$ python -q
>>> import numpy as np
>>> from numpy import linalg as LA
>>> np.set_printoptions(precision=3, suppress=True, linewidth=160)
>>> W0 = np.load("test4.npy")
>>> print(W0)
[[1.    0.5   0.25  0.125 0.062 0.031 0.016]
 [0.5   1.    0.5   0.25  0.125 0.062 0.031]
 [0.25  0.5   1.    0.5   0.25  0.125 0.062]
 [0.125 0.25  0.5   1.    0.5   0.25  0.125]
 [0.062 0.125 0.25  0.5   1.    0.5   0.25 ]
 [0.031 0.062 0.125 0.25  0.5   1.    0.5  ]
 [0.016 0.031 0.062 0.125 0.25  0.5   1.   ]]
>>> # symmetric
>>> x = np.ones(7)
>>> for _ in range(3):
...     x = W0 @ x
...     x /= LA.norm(x)
...     print(round(x @ W0 @ x, 3))
... 
2.484
2.492
2.493
>>> print(round(LA.eigvalsh(W0)[-1], 3))
2.493
>>> print(x)
[0.27  0.371 0.433 0.453 0.433 0.371 0.27 ]
>>> vals, V = LA.eigh(W0)
>>> print(LA.eigvalsh(W0 + -3 * np.eye(7)))
[-2.653 -2.606 -2.513 -2.336 -2.    -1.385 -0.507]
>>> print(np.abs(V[:, -1]))
[0.263 0.368 0.436 0.459 0.436 0.368 0.263]
>>> print(np.abs(V[:, -1]).round(6).argmax())
3
>>> print(np.round(V.T @ V, 3) + 0)
[[1. 0. 0. 0. 0. 0. 0.]
 [0. 1. 0. 0. 0. 0. 0.]
 [0. 0. 1. 0. 0. 0. 0.]
 [0. 0. 0. 1. 0. 0. 0.]
 [0. 0. 0. 0. 1. 0. 0.]
 [0. 0. 0. 0. 0. 1. 0.]
 [0. 0. 0. 0. 0. 0. 1.]]
>>> print(LA.svd(W0, compute_uv=False))
[2.493 1.615 1.    0.664 0.487 0.394 0.347]
>>> print(LA.eigvalsh(W0 @ W0))
[0.12  0.155 0.238 0.441 1.001 2.607 6.216]
>>> print(round(float(vals.sum()), 3), np.trace(W0))
7.0 7.0
>>> Q, r_ = LA.qr(W0)
>>> print(np.abs(np.diag(r_)))
[1.155 0.75  0.75  0.749 0.746 0.732 0.671]
>>> print(np.trace(Q @ Q.T))
7.0
>>> print(np.round(abs(r_[0, 0]), 3), round(float(LA.norm(W0[:, 0])), 3))
1.155 1.155
>>> print(Q.shape, r_.shape)
(7, 7) (7, 7)
>>> print(Q @ r_)
[[1.    0.5   0.25  0.125 0.062 0.031 0.016]
 [0.5   1.    0.5   0.25  0.125 0.062 0.031]
 [0.25  0.5   1.    0.5   0.25  0.125 0.062]
 [0.125 0.25  0.5   1.    0.5   0.25  0.125]
 [0.062 0.125 0.25  0.5   1.    0.5   0.25 ]
 [0.031 0.062 0.125 0.25  0.5   1.    0.5  ]
 [0.016 0.031 0.062 0.125 0.25  0.5   1.   ]]
>>> print(np.allclose(r_.T @ r_, W0.T @ W0))
True
>>> L = LA.cholesky(W0)
>>> print(np.diag(L) ** 2)
[1.   0.75 0.75 0.75 0.75 0.75 0.75]
>>> print(W0 / np.sqrt(np.outer(np.diag(W0), np.diag(W0))))
[[1.    0.5   0.25  0.125 0.062 0.031 0.016]
 [0.5   1.    0.5   0.25  0.125 0.062 0.031]
 [0.25  0.5   1.    0.5   0.25  0.125 0.062]
 [0.125 0.25  0.5   1.    0.5   0.25  0.125]
 [0.062 0.125 0.25  0.5   1.    0.5   0.25 ]
 [0.031 0.062 0.125 0.25  0.5   1.    0.5  ]
 [0.016 0.031 0.062 0.125 0.25  0.5   1.   ]]
>>> print(L)
[[1.    0.    0.    0.    0.    0.    0.   ]
 [0.5   0.866 0.    0.    0.    0.    0.   ]
 [0.25  0.433 0.866 0.    0.    0.    0.   ]
 [0.125 0.217 0.433 0.866 0.    0.    0.   ]
 [0.062 0.109 0.217 0.433 0.866 0.    0.   ]
 [0.031 0.054 0.109 0.217 0.433 0.866 0.   ]
 [0.016 0.027 0.054 0.109 0.217 0.433 0.866]]
>>> print(LA.eigvalsh(W0).min() > 0)
True
>>> data = np.load("dump.npy")
>>> print(data)
[[0 1 2]
 [0 2 3]
 [3 3 0]
 [0 2 3]
 [0 0 0]
 [3 3 0]
 [0 0 0]
 [0 2 3]
 [0 0 0]
 [0 1 2]
 [0 0 0]
 [0 0 0]
 [0 0 0]
 [0 0 0]
 [0 0 0]
 [0 1 2]
 [0 0 0]
 [0 0 0]
 [0 0 0]
 [3 4 2]
 [0 3 5]
 [0 0 0]
 [0 0 0]
 [0 0 0]
 [0 0 0]
 [0 1 2]
 [0 0 0]
 [3 4 2]
 [0 1 2]
 [0 1 2]
 [3 3 0]
 [0 0 0]
 [0 0 0]
 [0 0 0]
 [0 1 2]
 [0 0 0]
 [0 0 0]]
>>> Ac = data - data.mean(axis=0)
>>> U, sv, Vt = LA.svd(Ac, full_matrices=False)
>>> print(sv ** 2 / (sv ** 2).sum())
[0.669 0.33  0.001]
>>> print(Vt[0] * np.sign(Vt[0, np.abs(Vt[0]).argmax()]))
[0.407 0.727 0.554]
>>> print(np.abs(Vt[0]).argmax())
1
>>> print(np.searchsorted(np.cumsum(sv ** 2) / (sv ** 2).sum(), 0.9) + 1)
2
>>> print(LA.matrix_rank(Ac))
3
